>>> import numpy as np
>>> from numpy import linalg as LA
>>> np.set_printoptions(suppress=True, linewidth=160)
>>> def rnd(a):
...     return np.round(a, 2) + 0
... 
>>> A = np.array([[2, -2, 1],
...     [0, 2, 0],
...     [0, 2, -3],
...     [0, -3, 5],
...     [5, 0, 2],
...     [3, -3, -2],
...     [-3, -3, 0],
...     [-5, -2, 5],
...     [2, -2, 3]])
>>> A[:, 1] = -1 * A[:, 0]
>>> A
array([[ 2, -2,  1],
       [ 0,  0,  0],
       [ 0,  0, -3],
       [ 0,  0,  5],
       [ 5, -5,  2],
       [ 3, -3, -2],
       [-3,  3,  0],
       [-5,  5,  5],
       [ 2, -2,  3]])
>>> rnd(A @ LA.pinv(A) @ A)
array([[ 2., -2.,  1.],
       [ 0.,  0.,  0.],
       [ 0.,  0., -3.],
       [ 0.,  0.,  5.],
       [ 5., -5.,  2.],
       [ 3., -3., -2.],
       [-3.,  3.,  0.],
       [-5.,  5.,  5.],
       [ 2., -2.,  3.]])
>>> rnd(np.trace(LA.pinv(A) @ A))
np.float64(2.0)
>>> r = LA.matrix_rank(A)
>>> r
np.int64(2)
>>> null = LA.svd(A)[2][r:].T
>>> [int(LA.matrix_rank(np.delete(A, i, axis=0))) for i in range(9)]
[2, 2, 2, 2, 2, 2, 2, 2, 2]
>>> null.shape
(3, 1)
>>> [int(LA.matrix_rank(A[:, :j + 1])) for j in range(3)]
[1, 1, 2]
>>> rnd(null @ null.T)
array([[0.5, 0.5, 0. ],
       [0.5, 0.5, 0. ],
       [0. , 0. , 0. ]])
>>> left, s, Vt = LA.svd(A)
>>> evecs = Vt[:(s > 1e-8).sum()]
>>> rng = np.random.default_rng(5720)
>>> vec = A[3] + -3 * A[8] + rng.integers(2) * np.eye(3)[2]
>>> vec
array([-6.,  6., -3.])
>>> rnd(LA.norm(vec - evecs.T @ evecs @ vec))
np.float64(0.0)
>>> np.allclose(evecs.T @ evecs @ vec, vec)
True
>>> rnd(evecs.T @ evecs)
array([[ 0.5, -0.5,  0. ],
       [-0.5,  0.5,  0. ],
       [ 0. ,  0. ,  1. ]])
>>> s = 5 * 0.9 ** np.arange(5)
>>> O, _ = LA.qr(np.array([[0.3, -0.2, 2.1, 0.8, 0.2],
...     [0.1, -0.9, 0.4, 0.0, -0.7],
...     [1.6, 2.1, -2.9, -1.6, -0.2],
...     [0.6, -0.4, 0.4, 2.1, -0.4],
...     [-0.7, 1.4, -0.7, -0.6, 0.9]]))
>>> K = rng.normal(size=(18, 5)) * s @ O
>>> rnd(K)
array([[ 3.49,  3.78,  3.72, -0.88, -4.28],
       [ 0.44, -1.25,  2.36,  2.56, -3.91],
       [ 0.28,  2.52, -6.63, -3.03, -4.39],
       [-0.2 ,  1.35,  0.09,  2.48,  4.01],
       [ 3.98, -1.08, -1.49, -5.28, -2.51],
       [ 5.  , -0.29,  5.92, -4.26,  3.78],
       [-0.12, -1.43, -2.39, -4.67,  0.89],
       [-0.62,  2.4 , -7.58, -1.26, -4.23],
       [ 2.36,  0.59,  4.04, -5.23, -0.71],
       [ 1.14,  0.38, -3.83,  1.29,  4.7 ],
       [ 0.05, -5.83, -7.86,  0.91,  1.92],
       [-0.74, -5.31,  4.28,  4.74,  2.82],
       [-1.48, -3.92, -3.97,  3.1 , -3.16],
       [ 1.19, -1.22,  2.01, -0.92, -1.21],
       [-1.36, -0.11, -1.1 ,  3.14, -0.28],
       [-1.72,  1.59,  0.32, -2.98, -4.92],
       [-0.08, -1.61,  3.7 , -1.11,  2.01],
       [-0.86,  0.01, -7.14,  4.34, -1.33]])
>>> O, Rm = LA.qr(K)
>>> O.shape, Rm.shape
((18, 5), (5, 5))
>>> rnd(abs(Rm[0, 0])), rnd(LA.norm(K[:, 0]))
(np.float64(8.39), np.float64(8.39))
>>> rnd(O @ Rm)
array([[ 3.49,  3.78,  3.72, -0.88, -4.28],
       [ 0.44, -1.25,  2.36,  2.56, -3.91],
       [ 0.28,  2.52, -6.63, -3.03, -4.39],
       [-0.2 ,  1.35,  0.09,  2.48,  4.01],
       [ 3.98, -1.08, -1.49, -5.28, -2.51],
       [ 5.  , -0.29,  5.92, -4.26,  3.78],
       [-0.12, -1.43, -2.39, -4.67,  0.89],
       [-0.62,  2.4 , -7.58, -1.26, -4.23],
       [ 2.36,  0.59,  4.04, -5.23, -0.71],
       [ 1.14,  0.38, -3.83,  1.29,  4.7 ],
       [ 0.05, -5.83, -7.86,  0.91,  1.92],
       [-0.74, -5.31,  4.28,  4.74,  2.82],
       [-1.48, -3.92, -3.97,  3.1 , -3.16],
       [ 1.19, -1.22,  2.01, -0.92, -1.21],
       [-1.36, -0.11, -1.1 ,  3.14, -0.28],
       [-1.72,  1.59,  0.32, -2.98, -4.92],
       [-0.08, -1.61,  3.7 , -1.11,  2.01],
       [-0.86,  0.01, -7.14,  4.34, -1.33]])
>>> np.allclose(Rm.T @ Rm, K.T @ K)
True
>>> rnd(Rm)
array([[ -8.39,  -1.59,  -6.85,   8.  ,  -0.89],
       [  0.  ,  10.73,   0.04,  -3.25,  -4.67],
       [  0.  ,   0.  ,  17.71,   0.84,   3.18],
       [  0.  ,   0.  ,   0.  , -10.88,  -2.45],
       [  0.  ,   0.  ,   0.  ,   0.  , -12.05]])
>>> rnd(O.T @ O)
array([[1., 0., 0., 0., 0.],
       [0., 1., 0., 0., 0.],
       [0., 0., 1., 0., 0.],
       [0., 0., 0., 1., 0.],
       [0., 0., 0., 0., 1.]])
>>> dist = LA.norm(K[:, None] - K[None], axis=-1)
>>> np.unravel_index(dist.round(6).argmax(), dist.shape)
(np.int64(5), np.int64(17))
>>> dist.shape
(18, 18)
>>> rnd(dist[:5, :5])
array([[ 0.  ,  6.96, 11.12, 10.61,  8.57],
       [ 6.96,  0.  , 11.24,  8.67,  9.53],
       [11.12, 11.24,  0.  , 12.15,  7.85],
       [10.61,  8.67, 12.15,  0.  , 11.35],
       [ 8.57,  9.53,  7.85, 11.35,  0.  ]])
>>> dist[14].round(6).argsort(kind="stable")[:4]
array([14,  3,  1, 12])
>>> LA.matrix_rank(dist ** 2)
np.int64(7)
>>> idx = K[:, 4] > np.median(K[:, 4])
>>> r0 = K[idx].mean(axis=0) - K[~idx].mean(axis=0)
>>> np.argsort(-np.abs(r0).round(6), kind="stable")
array([4, 2, 1, 3, 0])
>>> rnd(r0)
array([ 0.15, -1.68,  2.36,  0.18,  5.45])
>>> Xc = K - K.mean(axis=0)
>>> evecs = LA.svd(Xc)[2][:4]
>>> M2 = Xc - Xc @ evecs.T @ evecs
>>> LA.norm(M2, axis=1).round(6).argmax()
np.int64(15)
>>> rnd((Xc @ evecs.T).std(axis=0))
array([4.66, 3.83, 2.75, 2.02])
>>> rnd(LA.norm(M2) / LA.norm(Xc))
np.float64(0.18)
>>> arr = np.load("sample8.npy")
>>> arr
array([[0, 1, 1],
       [1, 0, 0],
       [1, 0, 0]])
>>> vals, evecs = LA.eigh(arr)
>>> vec = np.array([-3, 0, -2])
>>> vec @ arr @ vec
np.int64(12)
>>> (np.sign(evecs[:, -1].round(6)) == np.sign(evecs[0, -1].round(6))).astype(int)
array([1, 1, 1])
>>> rnd(vec @ arr @ vec / (vec @ vec)), rnd(vals[0]), rnd(vals[-1])
(np.float64(0.92), np.float64(-1.41), np.float64(1.41))
>>> theta = np.radians(135)
>>> Rm = np.eye(3)
>>> Rm[0, 0] = Rm[2, 2] = np.cos(theta)
>>> Rm[0, 2], Rm[2, 0] = -np.sin(theta), np.sin(theta)
>>> rnd(Rm)
array([[-0.71,  0.  , -0.71],
       [ 0.  ,  1.  ,  0.  ],
       [ 0.71,  0.  , -0.71]])
>>> M2 = arr @ Rm.T
>>> np.allclose(LA.norm(arr, axis=1), LA.norm(M2, axis=1))
True
>>> rnd(LA.svd(arr, compute_uv=False)), rnd(LA.svd(M2, compute_uv=False))
(array([1.41, 1.41, 0.  ]), array([1.41, 1.41, 0.  ]))
>>> np.allclose(arr @ arr.T, M2 @ M2.T)
True
>>> rnd(M2)
array([[-0.71,  1.  , -0.71],
       [-0.71,  0.  ,  0.71],
       [-0.71,  0.  ,  0.71]])
>>> X = np.load("w.npy")
>>> X
array([[-0.5, -1.2,  1.5,  1.1,  0.9, -0.6, -0.4,  1. ],
       [ 1. , -0.1, -2.4, -0.3,  0.2, -1.1, -0.1,  0. ],
       [ 0. ,  0.4, -0.4, -1.9,  1.4, -0.6, -0.7, -0.5],
       [ 1.5,  1.3, -0.5,  0.4,  1.9, -0.1,  1.6,  0.4],
       [ 2. , -1. ,  0.1, -1.4,  1.1,  1.2,  1.7,  1.2],
       [-0.9,  0.1,  0.3,  1. , -0.6, -1. , -0.5, -1.6],
       [ 0.7, -0.4, -1.2, -0.6, -0.8, -1. ,  1. , -0.4],
       [ 0.2,  0.1,  0.8, -2. , -0.5,  0.6, -1.1,  0.2],
       [-1.7,  0.9,  0.6, -0.3,  0.3, -1.1, -0.1,  0.1],
       [-2.4, -2.4, -0.9, -4.5,  0.3,  5.4,  3.6,  2.1],
       [ 0.8,  1.6, -0.7,  1. ,  0. ,  0.2,  1.7,  1.2]])
>>> hat = X @ LA.solve(X.T @ X, X.T)
>>> np.allclose(hat @ hat, hat)
True
>>> rnd(hat @ X[:, 1])
array([-1.2, -0.1,  0.4,  1.3, -1. ,  0.1, -0.4,  0.1,  0.9, -2.4,  1.6])
>>> LA.matrix_rank(np.eye(11) - hat)
np.int64(3)
>>> np.trace(hat)
np.float64(8.0)
>>> rnd(LA.eigvalsh(hat))
array([0., 0., 0., 1., 1., 1., 1., 1., 1., 1., 1.])
>>> J = np.loadtxt("a.csv", delimiter=",")
>>> rnd(J)
array([[-0.94, -0.29,  0.06,  0.19],
       [ 0.19, -0.73,  0.55, -0.36],
       [-0.09, -0.27, -0.73, -0.62],
       [ 0.28, -0.56, -0.4 ,  0.67]])
>>> rnd(LA.matrix_power(J, 4))
array([[ 0.62,  0.23, -0.74, -0.12],
       [-0.56, -0.41, -0.51, -0.51],
       [-0.48,  0.87, -0.13, -0.04],
       [-0.27, -0.17, -0.41,  0.85]])
>>> rnd(J @ J)
array([[ 0.87,  0.35, -0.34,  0.01],
       [-0.46,  0.53, -0.65, -0.29],
       [-0.07,  0.77,  0.62,  0.12],
       [-0.14,  0.06, -0.27,  0.95]])
>>> rnd((J - J.T) / 2)
array([[ 0.  , -0.24,  0.08, -0.04],
       [ 0.24,  0.  ,  0.41,  0.1 ],
       [-0.08, -0.41,  0.  , -0.11],
       [ 0.04, -0.1 ,  0.11,  0.  ]])
>>> rnd((J + J.T) / 2)
array([[-0.94, -0.05, -0.01,  0.24],
       [-0.05, -0.73,  0.14, -0.46],
       [-0.01,  0.14, -0.73, -0.51],
       [ 0.24, -0.46, -0.51,  0.67]])
>>> rnd(np.trace(J))
np.float64(-1.72)
>>> LA.determinant(J)
Traceback (most recent call last):
  File "<python-input-83>", line 1, in <module>
    LA.determinant(J)
    ^^^^^^^^^^^^^^
AttributeError: module 'numpy.linalg' has no attribute 'determinant'
>>> np.allclose(J @ J.T, J.T @ J)
True
>>> np.allclose(J, J.T)
False
>>> O, Rm = LA.qr(J)
>>> rnd(O)
array([[-0.94, -0.29,  0.06,  0.19],
       [ 0.19, -0.73,  0.55, -0.36],
       [-0.09, -0.27, -0.73, -0.62],
       [ 0.28, -0.56, -0.4 ,  0.67]])
>>> rnd(Rm)
array([[1., 0., 0., 0.],
       [0., 1., 0., 0.],
       [0., 0., 1., 0.],
       [0., 0., 0., 1.]])
>>> np.allclose(Rm.T @ Rm, J.T @ J)
True
>>> O.shape, Rm.shape
((4, 4), (4, 4))
>>> vec = np.array([0, -2, 1, 2])
>>> rnd(LA.norm(vec)), rnd(LA.norm(J @ vec))
(np.float64(3.0), np.float64(3.0))
>>> rnd(J.T @ (J @ vec))
array([ 0., -2.,  1.,  2.])
>>> rnd(np.sort(np.abs(np.degrees(np.angle(LA.eigvals(J))))))
array([  0.  , 149.47, 149.47, 180.  ])
>>> 4 - LA.matrix_rank(J - np.eye(4), tol=1e-8)
np.int64(1)
>>> rnd(np.abs(LA.eigvals(J)))
array([1., 1., 1., 1.])
>>> rnd(LA.pinv(J))
array([[-0.94,  0.19, -0.09,  0.28],
       [-0.29, -0.73, -0.27, -0.56],
       [ 0.06,  0.55, -0.73, -0.4 ],
       [ 0.19, -0.36, -0.62,  0.67]])
>>> rnd(J[:, 1] @ J[:, 3])
np.float64(0.0)
>>> W0 = np.load("data.npy")
>>> W0
array([[1.  , 0.9 , 0.81, 0.73, 0.66, 0.59, 0.53, 0.48],
       [0.9 , 1.  , 0.9 , 0.81, 0.73, 0.66, 0.59, 0.53],
       [0.81, 0.9 , 1.  , 0.9 , 0.81, 0.73, 0.66, 0.59],
       [0.73, 0.81, 0.9 , 1.  , 0.9 , 0.81, 0.73, 0.66],
       [0.66, 0.73, 0.81, 0.9 , 1.  , 0.9 , 0.81, 0.73],
       [0.59, 0.66, 0.73, 0.81, 0.9 , 1.  , 0.9 , 0.81],
       [0.53, 0.59, 0.66, 0.73, 0.81, 0.9 , 1.  , 0.9 ],
       [0.48, 0.53, 0.59, 0.66, 0.73, 0.81, 0.9 , 1.  ]])
>>> # symmetric, so the eigenvalues are real
>>> M2 = W0 + rng.integers(-2, 3, (8, 1)) @ rng.integers(-2, 3, (1, 8))
>>> rnd(M2)
array([[-1.  ,  2.9 , -1.19, -0.27,  2.66,  1.59,  2.53, -0.52],
       [-1.1 ,  3.  , -1.1 , -0.19,  2.73,  1.66,  2.59, -0.47],
       [-3.19,  4.9 , -3.  , -1.1 ,  4.81,  2.73,  4.66, -1.41],
       [ 4.73, -3.19,  4.9 ,  3.  , -3.1 , -1.19, -3.27,  2.66],
       [ 0.66,  0.73,  0.81,  0.9 ,  1.  ,  0.9 ,  0.81,  0.73],
       [ 0.59,  0.66,  0.73,  0.81,  0.9 ,  1.  ,  0.9 ,  0.81],
       [ 0.53,  0.59,  0.66,  0.73,  0.81,  0.9 ,  1.  ,  0.9 ],
       [ 2.48, -1.47,  2.59,  1.66, -1.27, -0.19, -1.1 ,  2.  ]])
>>> np.abs(M2 - W0).sum(axis=1)
array([13., 13., 26., 26.,  0.,  0.,  0., 13.])
>>> rnd(M2 - W0)
array([[-2.,  2., -2., -1.,  2.,  1.,  2., -1.],
       [-2.,  2., -2., -1.,  2.,  1.,  2., -1.],
       [-4.,  4., -4., -2.,  4.,  2.,  4., -2.],
       [ 4., -4.,  4.,  2., -4., -2., -4.,  2.],
       [ 0.,  0.,  0.,  0.,  0.,  0.,  0.,  0.],
       [ 0.,  0.,  0.,  0.,  0.,  0.,  0.,  0.],
       [ 0.,  0.,  0.,  0.,  0.,  0.,  0.,  0.],
       [ 2., -2.,  2.,  1., -2., -1., -2.,  1.]])
>>> rnd(LA.svd(M2 - W0, compute_uv=False))
array([15.91,  0.  ,  0.  ,  0.  ,  0.  ,  0.  ,  0.  ,  0.  ])
